$ ipython --no-banner

In [1]: import numpy as np

In [2]: np.set_printoptions(precision=4, suppress=True, linewidth=100, legacy="1.25")

In [3]: u = np.array([6, 7]) + 0.5

In [4]: feats = np.eye(2) - 2 * np.outer(u, u) / (u @ u)

In [5]: print(feats)
[[ 0.1421 -0.9898]
 [-0.9898 -0.1421]]

In [6]: # columns are unit length and at right angles

In [7]: u, g = feats[1], feats[0]

In [8]: print(u @ u)
1.0

In [9]: pr = (u @ g) / (u @ u) * u

In [10]: print(g - pr)
[ 0.1421 -0.9898]

In [11]: data = np.array([[0.0, 0.0, 0.0, -3.0],
    ...:     [0.0, 0.0, 0.0, 1.0],
    ...:     [0.0, 0.0, 0.0, -2.0],
    ...:     [-3.0, 1.0, -2.0, 0.0]])

In [12]: u = np.array([5, 0, 5])

In [13]: print(np.cross(data[1, :3], data[0, :3]))
[0. 0. 0.]

In [14]: print(np.correlate(data[1], data[0], "full"))
[ 0.  0.  0. -3.  0.  0.  0.]

In [15]: print(np.polyval(u, data[1]))
[ 5.  5.  5. 10.]

In [16]: A = np.loadtxt("w.csv", delimiter=",")

In [17]: print(A)
[[ 0.9608 -0.1961 -0.1961]
 [-0.1961  0.0196 -0.9804]
 [-0.1961 -0.9804  0.0196]]

In [18]: # equal to its transpose

In [19]: vals, V = np.linalg.eigh(A)

In [20]: x = np.array([2, 2, -2])

In [21]: print(V * np.maximum(vals, 0) @ V.T)
[[ 0.9804 -0.098  -0.098 ]
 [-0.098   0.5098 -0.4902]
 [-0.098  -0.4902  0.5098]]

In [22]: print(np.round(x @ A @ x / (x @ x), 4), round(vals[0], 4), vals[-1])
0.9869 -1.0 1.0

In [23]: print(round(float(x @ A @ x), 4))
11.8431

In [24]: vals, V = np.linalg.eigh(A)

In [25]: print(vals)
[-1.  1.  1.]

In [26]: print(np.linalg.eigvalsh(A @ A))
[1. 1. 1.]

In [27]: print(np.linalg.eigvalsh(A + 5 * np.eye(3)))
[4. 6. 6.]

In [28]: print(np.round(V.T @ V, 4) + 0)
[[1. 0. 0.]
 [0. 1. 0.]
 [0. 0. 1.]]

In [29]: print(np.round(V.T @ A @ V, 4) + 0)
[[-1.  0.  0.]
 [ 0.  1.  0.]
 [ 0.  0.  1.]]

In [30]: print(np.unique(vals.round(6) + 0, return_counts=True)[1])
[1 2]

In [31]: vals, V = np.linalg.eig(A)

In [32]: print(np.round(A @ V[:, 0] - vals[0] * V[:, 0], 4) + 0)
[0. 0. 0.]

In [33]: print(vals)
[ 1. -1.  1.]

In [34]: print(np.sort(np.linalg.eigvals(A.T)))
[-1.  1.  1.]

In [35]: print(np.sort(np.linalg.eigvals(A @ A)))
[1. 1. 1.]

In [36]: print(round(float(np.prod(vals)), 4))
-1.0

In [37]: th = np.radians(90)

In [38]: r_ = np.eye(3)

In [39]: r_[1, 1] = r_[0, 0] = np.cos(th)

In [40]: r_[1, 0], r_[0, 1] = -np.sin(th), np.sin(th)

In [41]: print(r_.round(4) + 0)
[[ 0.  1.  0.]
 [-1.  0.  0.]
 [ 0.  0.  1.]]

In [42]: other = A @ r_.T

In [43]: print(other)
[[-0.1961 -0.9608 -0.1961]
 [ 0.0196  0.1961 -0.9804]
 [-0.9804  0.1961  0.0196]]

In [44]: u = np.array([2, 1, 2, 3])

In [45]: E = u[np.abs(np.subtract.outer(np.arange(4), np.arange(4)))]

In [46]: print(E)
[[2 1 2 3]
 [1 2 1 2]
 [2 1 2 1]
 [3 2 1 2]]

In [47]: # equal to its transpose

In [48]: vals, V = np.linalg.eigh(E)

In [49]: print(np.linalg.eigvalsh(E + -2 * np.eye(4)))
[-3.4142 -1.1623 -0.5858  5.1623]

In [50]: print(np.abs(V[:, -1]))
[0.5736 0.4135 0.4135 0.5736]

In [51]: print(vals)
[-1.4142  0.8377  1.4142  7.1623]

In [52]: print(V @ np.diag(vals) @ V.T)
[[2. 1. 2. 3.]
 [1. 2. 1. 2.]
 [2. 1. 2. 1.]
 [3. 2. 1. 2.]]

In [53]: print(np.linalg.eigvalsh(E @ E))
[ 0.7018  2.      2.     51.2982]

In [54]: print(np.unique(vals.round(6) + 0, return_counts=True)[1])
[1 1 1 1]
